% python3 -q
>>> import numpy as np
>>> import numpy.linalg as la
>>> np.set_printoptions(precision=2, suppress=True, linewidth=100, legacy="1.25")
>>> E = np.array([[1, 0, 0, 0, 0, 0, 0],
...     [2, 2, 0, 0, 0, 0, 0],
...     [0, 0, -1, 0, 0, 0, 0],
...     [0, 2, 1, -3, 0, 0, 0],
...     [-2, 1, 2, -3, 1, 0, 0],
...     [1, -2, 0, -2, 1, -3, 0],
...     [1, -2, 2, 0, 0, 3, 0]])
>>> np.argsort(-la.norm(E, axis=0).round(6), kind="stable")[:3]
array([3, 5, 1])
>>> round(float(la.norm(E, 2) / la.norm(E)), 2)
0.63
>>> W0 = np.load("case11.npy")
>>> W0
array([[3., 4., 0., 0.],
       [4., 2., 4., 0.],
       [0., 4., 0., 4.],
       [0., 0., 4., 3.]])
>>> f = np.array([0, 3, 3, 2])
>>> A2 = W0 + np.outer(f, np.eye(4)[0])
>>> la.matrix_rank(A2 - W0)
1
>>> round(la.det(A2) / la.det(W0), 2), round(float(1 + la.solve(W0, f)[0]), 2)
(14.0, 14.0)
>>> evals, vecs = la.eigh(W0)
>>> x0 = np.array([1, -2, -2, 0])
>>> vecs * np.maximum(evals, 0) @ vecs.T
array([[ 3.41,  3.21,  0.96, -0.46],
       [ 3.21,  3.57,  2.03,  0.96],
       [ 0.96,  2.03,  2.56,  2.73],
       [-0.46,  0.96,  2.73,  3.64]])
>>> la.eigvalsh(W0[1:, 1:])
array([-4.56,  2.48,  7.08])
>>> (np.sign(vecs[:, -1].round(6)) == np.sign(vecs[0, -1].round(6))).astype(int)
array([1, 1, 1, 1])
>>> m1 = np.load("mat.npy")
>>> m1
array([[ 1,  2, -1],
       [ 2,  8,  0],
       [-1,  0,  2]])
>>> x0 = np.array([0, 1, 0])
>>> h = np.maximum(m1 @ x0, 0)
>>> np.maximum(m1 @ x0, 0) - np.maximum(-m1 @ x0, 0)
array([2, 8, 0])
>>> h
array([2, 8, 0])
>>> np.maximum(m1 @ (3 * x0), 0)
array([ 6, 24,  0])
>>> X = np.array([[1, 1, 9],
...     [1, 6, 0],
...     [4, 0, 6],
...     [2, 1, 1],
...     [4, 6, 4],
...     [8, 2, 7],
...     [4, 9, 1],
...     [1, 4, 1]])
>>> X[-1] = X[0] + -2 * X[1]
>>> X
array([[  1,   1,   9],
       [  1,   6,   0],
       [  4,   0,   6],
       [  2,   1,   1],
       [  4,   6,   4],
       [  8,   2,   7],
       [  4,   9,   1],
       [ -1, -11,   9]])
>>> f, v = X[5], X[6]
>>> f @ f
117
>>> f @ v
57
>>> pr = (f @ v) / (f @ f) * f
>>> la.matrix_rank(np.outer(f, v))
1
>>> v - pr
array([ 0.1 ,  8.03, -2.41])
>>> np.round(la.norm(f + v) ** 2 + la.norm(f - v) ** 2, 2)
430.0
>>> (v - pr) @ f
0.0
>>> np.outer(f, v)
array([[32, 72,  8],
       [ 8, 18,  2],
       [28, 63,  7]])
>>> x0 = np.array([0, 0, 0])
>>> h = np.maximum(X @ x0, 0)
>>> X.T @ h
array([0, 0, 0])
>>> np.flatnonzero(h > 1e-9)
array([], dtype=int64)
>>> h
array([0, 0, 0, 0, 0, 0, 0, 0])
